>>> import numpy as np
>>> import numpy.linalg as la
>>> np.set_printoptions(precision=1, suppress=True, linewidth=160, floatmode="fixed")
>>> data = np.array([[-3.0, 0.0, 0.0, 0.0, 0.0],
...     [0.0, 1.0, 1.0, 3.0, 0.0],
...     [0.0, 0.0, 1.0, 0.0, 0.0],
...     [0.0, 2.0, 2.0, 0.0, 2.0],
...     [0.0, 0.0, 2.0, 2.0, 2.0]])
>>> print(data)
[[-3.0  0.0  0.0  0.0  0.0]
 [ 0.0  1.0  1.0  3.0  0.0]
 [ 0.0  0.0  1.0  0.0  0.0]
 [ 0.0  2.0  2.0  0.0  2.0]
 [ 0.0  0.0  2.0  2.0  2.0]]
>>> print(la.norm(data, axis=1))
[3.0 3.3 1.0 3.5 3.5]
>>> print(la.norm(data, axis=0))
[3.0 2.2 3.2 3.6 2.8]
>>> print(data[1] @ data[2])
1.0
>>> Q, R = la.qr(data)
>>> print(R)
[[-3.0  0.0  0.0  0.0  0.0]
 [ 0.0 -2.2 -2.2 -1.3 -1.8]
 [ 0.0  0.0 -2.2 -1.8 -1.8]
 [ 0.0  0.0  0.0  2.8 -0.6]
 [ 0.0  0.0  0.0  0.0  1.1]]
>>> print(Q.shape, R.shape)
(5, 5) (5, 5)
>>> print(round(float(np.trace(Q @ Q.T)), 1))
5.0
>>> print(np.round(Q @ R, 1) + 0)
[[-3.0  0.0  0.0  0.0  0.0]
 [ 0.0  1.0  1.0  3.0  0.0]
 [ 0.0  0.0  1.0  0.0  0.0]
 [ 0.0  2.0  2.0  0.0  2.0]
 [ 0.0  0.0  2.0  2.0  2.0]]
>>> print(np.allclose(R @ R.T, R.T @ R))
False
>>> print(np.sort(np.abs(la.eigvals(R))))
[1.1 2.2 2.2 2.8 3.0]
>>> print(round(la.det(R), 1))
-48.0
>>> print((R + R.T) / 2)
[[-3.0  0.0  0.0  0.0  0.0]
 [ 0.0 -2.2 -1.1 -0.7 -0.9]
 [ 0.0 -1.1 -2.2 -0.9 -0.9]
 [ 0.0 -0.7 -0.9  2.8 -0.3]
 [ 0.0 -0.9 -0.9 -0.3  1.1]]
>>> print(round(float(np.trace(R)), 1))
-3.5
>>> print(np.allclose(R, R.T))
False
>>> print(R @ R)
[[ 9.0  0.0  0.0  0.0  0.0]
 [ 0.0  5.0 10.0  3.2  6.7]
 [ 0.0  0.0  5.0 -1.1  3.0]
 [ 0.0  0.0  0.0  8.0 -2.2]
 [ 0.0  0.0  0.0  0.0  1.3]]
>>> print(la.matrix_power(R, 3))
[[-27.0   0.0   0.0   0.0   0.0]
 [  0.0 -11.2 -33.5 -15.5 -21.0]
 [  0.0   0.0 -11.2 -11.9  -5.0]
 [  0.0   0.0   0.0  22.6  -7.1]
 [  0.0   0.0   0.0   0.0   1.4]]
